% python3 -q
>>> import numpy as np
>>> import numpy.linalg as la
>>> np.set_printoptions(precision=3, suppress=True, linewidth=120, sign=" ")
>>> A = np.load("mat.npy")
>>> A
array([[  0.139,  -4.956,  -3.8  ,   0.603,   4.053,  -6.666,   6.827,  -3.893,  -3.684,  -7.165],
       [ -4.858,  -2.437,   2.997,  -5.846,   3.838,  -9.532,   8.823, -10.281,  -9.901,  -1.337],
       [  5.418,  -3.965,  -1.549,   1.32 ,   5.56 ,  -0.374,   6.92 ,  -0.236,  -5.241,  -5.586],
       [ -1.918,  -5.649,  -3.325,   0.257,   5.26 ,  -8.273,   7.162,  -8.634,  -4.97 ,  -4.736],
       [  9.032,  -5.868,   2.315,  -1.881,   7.312,   2.759,   4.506,   2.619,  -3.463,  -5.943],
       [  1.492,  -3.959,  -1.367,  -0.517,   4.551,  -4.474,   7.236,  -3.288,  -5.546,  -5.461],
       [  1.75 ,  -9.766,  -0.594,  -4.01 ,   6.279,  -6.935,   2.531,  -3.141,   1.253,  -9.172],
       [  8.749,  -5.727,   1.104,  -0.695,   7.161,   2.478,   4.858,   2.274,  -3.484,  -6.06 ],
       [  0.827,  -5.687,   4.911,  -6.479,   6.847,  -4.729,   5.731,  -6.884,  -6.619,  -2.25 ],
       [  1.175,  -5.26 ,   0.648,  -3.272,   4.975,  -5.298,   5.923,  -3.51 ,  -4.394,  -5.819],
       [  6.899,  -5.192,  -3.344,   3.365,   6.438,   0.634,   6.257,   0.278,  -3.694,  -6.379],
       [  3.47 ,  -8.62 ,   7.481,  -8.018,  10.021,  -2.36 ,   3.556,  -7.897,  -5.278,  -0.932],
       [  6.7  ,  -3.34 ,  -2.381,   2.878,   5.535,   1.146,   7.367,   1.012,  -5.588,  -5.626],
       [  3.982,   1.324,   2.36 ,  -1.398,   3.044,   0.37 ,  10.086,   0.79 , -11.18 ,  -2.757],
       [  4.375,  -5.005,   8.772, -10.264,   5.793,  -1.591,   4.29 ,   0.254,  -5.346,  -4.616],
       [ -3.288,  -1.243,   1.678,  -4.961,   1.925,  -8.464,   8.863,  -5.143,  -8.615,  -4.318],
       [  3.611,  -6.127,   3.099,  -1.685,   9.891,  -0.832,   6.624,  -9.588,  -8.464,   1.149],
       [ 10.214,  -4.29 ,   4.31 ,  -2.453,   7.465,   4.96 ,   5.398,   3.314,  -5.811,  -4.152],
       [  1.625,  -4.922,  -1.649,   0.613,   6.274,  -4.005,   7.251,  -6.192,  -6.129,  -3.578],
       [  3.487,  -4.723,  -2.033,  -1.027,   3.369,  -3.838,   5.614,   2.106,  -2.057,  -9.544],
       [ -2.839,  -3.115,  -1.392,  -1.331,   3.854,  -8.239,   8.616,  -8.025,  -7.662,  -3.622]])
>>> # looks like rank 5
>>> np.round(la.norm(A, 2) / la.norm(A), 3)
np.float64(0.806)
>>> np.argsort(-la.norm(A, axis=0).round(6), kind="stable")[:3]
array([ 6,  8,  4])
>>> [round(float(x), 3) for x in la.svd(A, compute_uv=False)[:3]]
[61.879, 31.662, 22.997]
>>> la.matrix_rank(A, rtol=0.1)
np.int64(5)
